In [1]: import numpy as np

In [2]: np.set_printoptions(precision=3, suppress=True, linewidth=100, floatmode="fixed")

In [3]: tidy = lambda a: np.round(a, 3) + 0

In [4]: mat = np.load("m.npy")

In [5]: mat
Out[5]: 
array([[-3.687,  5.316,  8.380],
       [-1.426, -4.494, -8.713],
       [-6.147,  2.348,  0.923],
       [-1.284, -5.744,  1.378],
       [ 7.645, -2.595, -5.553],
       [ 3.841, -1.940, -1.593],
       [ 2.102,  1.923,  0.269],
       [-7.263, -1.418,  0.244],
       [ 4.605, -0.141,  2.637],
       [-7.129,  1.633,  4.711],
       [-3.514, -2.173, -4.728],
       [ 1.582,  0.186, -1.830],
       [ 1.698,  0.524, -0.400],
       [10.471,  0.701, -2.004],
       [ 4.325, -5.395,  0.936],
       [ 1.203, -1.314,  4.249],
       [ 4.019,  1.922, -4.848],
       [-0.969, -5.238, -0.576],
       [-5.893,  2.600,  1.757],
       [ 2.312, -2.964,  2.808],
       [-3.865,  2.383, -0.638],
       [ 1.152,  3.039, -0.932],
       [-4.390, -3.453, -2.957],
       [-2.151,  3.296,  1.172],
       [ 3.236, -4.357, -3.810],
       [ 5.243,  3.279,  0.199],
       [-0.804, -3.041, -1.339],
       [ 2.089, -1.483,  0.716],
       [-4.708,  3.928,  3.220],
       [-1.502,  0.473,  3.832]])

In [6]: P = mat @ np.linalg.solve(mat.T @ mat, mat.T)

In [7]: tidy(np.linalg.eigvalsh(P))
Out[7]: 
array([0.000, 0.000, 0.000, 0.000, 0.000, 0.000, 0.000, 0.000, 0.000, 0.000, 0.000, 0.000, 0.000,
       0.000, 0.000, 0.000, 0.000, 0.000, 0.000, 0.000, 0.000, 0.000, 0.000, 0.000, 0.000, 0.000,
       0.000, 1.000, 1.000, 1.000])

In [8]: tidy(P @ mat[:, 2])
Out[8]: 
array([ 8.380, -8.713,  0.923,  1.378, -5.553, -1.593,  0.269,  0.244,  2.637,  4.711, -4.728,
       -1.830, -0.400, -2.004,  0.936,  4.249, -4.848, -0.576,  1.757,  2.808, -0.638, -0.932,
       -2.957,  1.172, -3.810,  0.199, -1.339,  0.716,  3.220,  3.832])

In [9]: np.allclose(P @ P, P)
Out[9]: True

In [10]: np.linalg.matrix_rank(np.eye(30) - P)
Out[10]: np.int64(27)

In [11]: A = np.load("layer14.npy")

In [12]: A
Out[12]: 
array([[9, 9, 9],
       [9, 9, 9],
       [9, 9, 9]])

In [13]: rank = np.linalg.matrix_rank(A)

In [14]: rank
Out[14]: np.int64(1)

In [15]: null = np.linalg.svd(A)[2][rank:].T

In [16]: tidy(null @ null.T)
Out[16]: 
array([[ 0.667, -0.333, -0.333],
       [-0.333,  0.667, -0.333],
       [-0.333, -0.333,  0.667]])

In [17]: [int(np.linalg.matrix_rank(np.delete(A, i, axis=0))) for i in range(3)]
Out[17]: [1, 1, 1]

In [18]: np.linalg.matrix_rank(A.T @ A), np.linalg.matrix_rank(A @ A.T)
Out[18]: (np.int64(1), np.int64(1))

In [19]: null.shape
Out[19]: (3, 2)

In [20]: tidy(A @ null)
Out[20]: 
array([[0.000, 0.000],
       [0.000, 0.000],
       [0.000, 0.000]])

In [21]: np.allclose(A @ null, 0)
Out[21]: True

In [22]: [int(np.linalg.matrix_rank(A[:, :j + 1])) for j in range(3)]
Out[22]: [1, 1, 1]

In [23]: other = np.array([[-3, 0], [-1, 2], [0, 3]])

In [24]: X = np.kron(np.eye(3, dtype=int), other)

In [25]: X
Out[25]: 
array([[-3,  0,  0,  0,  0,  0],
       [-1,  2,  0,  0,  0,  0],
       [ 0,  3,  0,  0,  0,  0],
       [ 0,  0, -3,  0,  0,  0],
       [ 0,  0, -1,  2,  0,  0],
       [ 0,  0,  0,  3,  0,  0],
       [ 0,  0,  0,  0, -3,  0],
       [ 0,  0,  0,  0, -1,  2],
       [ 0,  0,  0,  0,  0,  3]])

In [26]: other = np.c_[X[:, :2] @ np.array([[9, 7], [2, 3]]), np.array([5, 3, 4, 3, 0, 5, 0, 1, 2])]

In [27]: other
Out[27]: 
array([[-27, -21,   5],
       [ -5,  -1,   3],
       [  6,   9,   4],
       [  0,   0,   3],
       [  0,   0,   0],
       [  0,   0,   5],
       [  0,   0,   0],
       [  0,   0,   1],
       [  0,   0,   2]])

In [28]: tidy(np.linalg.norm(other - X @ np.linalg.lstsq(X, other)[0], axis=0))
Out[28]: array([0.000, 0.000, 3.645])

In [29]: tidy(np.linalg.norm(np.linalg.qr(X)[0].T @ other, axis=0) ** 2 / ((other ** 2).sum(axis=0) + 1e-12))
Out[29]: array([1.000, 1.000, 0.851])

In [30]: tidy(np.linalg.lstsq(X, other[:, 0])[0])
Out[30]: array([9.000, 2.000, 0.000, 0.000, 0.000, 0.000])

In [31]: np.linalg.matrix_rank(np.c_[X, other])
Out[31]: np.int64(7)
